>>> import numpy as np
>>> np.set_printoptions(suppress=True, linewidth=120)
>>> mat = np.load("out7.npy")
>>> mat
array([[0, 1, 0, 0, 1, 1],
       [1, 0, 1, 0, 0, 1],
       [0, 1, 0, 1, 1, 1],
       [0, 0, 1, 0, 0, 1],
       [1, 0, 1, 0, 0, 1],
       [1, 1, 1, 1, 1, 0]])
>>> # looks like rank 5
>>> rng = np.random.default_rng(717)
>>> lab = rng.permutation(6)
>>> lab
array([3, 5, 1, 0, 2, 4])
>>> A2 = mat[lab][:, lab]
>>> np.diag(A2)
array([0, 0, 0, 0, 0, 0])
>>> print(np.trace(A2))
0
>>> r = np.linalg.matrix_rank(mat)
>>> r
np.int64(5)
>>> N = np.linalg.svd(mat)[2][r:].T
>>> np.round(N @ N.T, 2) + 0
array([[ 0. ,  0. ,  0. ,  0. ,  0. ,  0. ],
       [ 0. ,  0.5,  0. ,  0. , -0.5,  0. ],
       [ 0. ,  0. ,  0. ,  0. ,  0. ,  0. ],
       [ 0. ,  0. ,  0. ,  0. ,  0. ,  0. ],
       [ 0. , -0.5,  0. ,  0. ,  0.5,  0. ],
       [ 0. ,  0. ,  0. ,  0. ,  0. ,  0. ]])
>>> print([int(np.linalg.matrix_rank(mat[:i])) for i in range(1, len(mat) + 1)])
[1, 2, 3, 4, 4, 5]
>>> M = np.loadtxt("dump.csv", delimiter=",")
>>> M
array([[ 0.11,  0.47,  0.2 ,  0.07],
       [-0.42,  0.42, -0.51,  0.14],
       [ 0.11,  0.19,  1.44,  2.05],
       [-0.45, -0.44, -1.24, -0.92],
       [-0.21,  0.  ,  0.47,  0.81],
       [ 0.48, -0.08, -1.27, -1.3 ],
       [-0.1 , -0.09,  1.33,  1.49],
       [ 0.69,  0.11,  1.24,  0.95],
       [-0.11, -0.12,  0.52, -0.22],
       [ 0.38,  0.42, -0.91, -0.49],
       [-0.52, -0.03, -0.47, -0.4 ],
       [-0.07,  0.  ,  0.75,  0.39],
       [-0.08,  0.  , -1.24, -1.31],
       [-0.28,  0.17,  1.38,  1.81],
       [-0.18,  0.56, -1.8 , -1.88],
       [ 0.2 , -0.21,  1.09,  0.91],
       [-0.68,  0.1 ,  0.17, -0.48],
       [ 0.38,  0.15,  0.61,  1.49],
       [-0.04, -0.56,  0.55,  0.34],
       [ 0.35,  0.05, -0.25,  0.13],
       [-0.28, -0.48,  0.11, -0.6 ]])
>>> vec = np.array([1, 7, 1, 4])
>>> y = M @ vec
>>> print(np.round(np.linalg.solve(M.T @ M, M.T @ y), 2))
[1. 7. 1. 4.]
>>> np.round(np.linalg.lstsq(M, y)[0], 2)
array([1., 7., 1., 4.])
>>> np.round(np.linalg.pinv(M) @ M, 2) + 0
array([[1., 0., 0., 0.],
       [0., 1., 0., 0.],
       [0., 0., 1., 0.],
       [0., 0., 0., 1.]])
>>> y = y + 0.05 * rng.normal(size=21)
>>> y.round(2)
array([ 3.93,  2.56, 11.  , -8.4 ,  3.44, -6.52,  6.53,  6.6 , -1.32,  0.44, -2.75,  2.19, -6.56,  9.52, -5.54,  3.41,
       -1.66,  7.99, -1.93,  0.94, -5.89])
>>> coef, *_ = np.linalg.lstsq(M, y)
>>> coef.round()
array([1., 7., 1., 4.])
>>> round(np.linalg.norm(y - M @ coef), 2)
np.float64(0.21)
>>> np.round(M.T @ (y - M @ coef), 2) + 0
array([0., 0., 0., 0.])
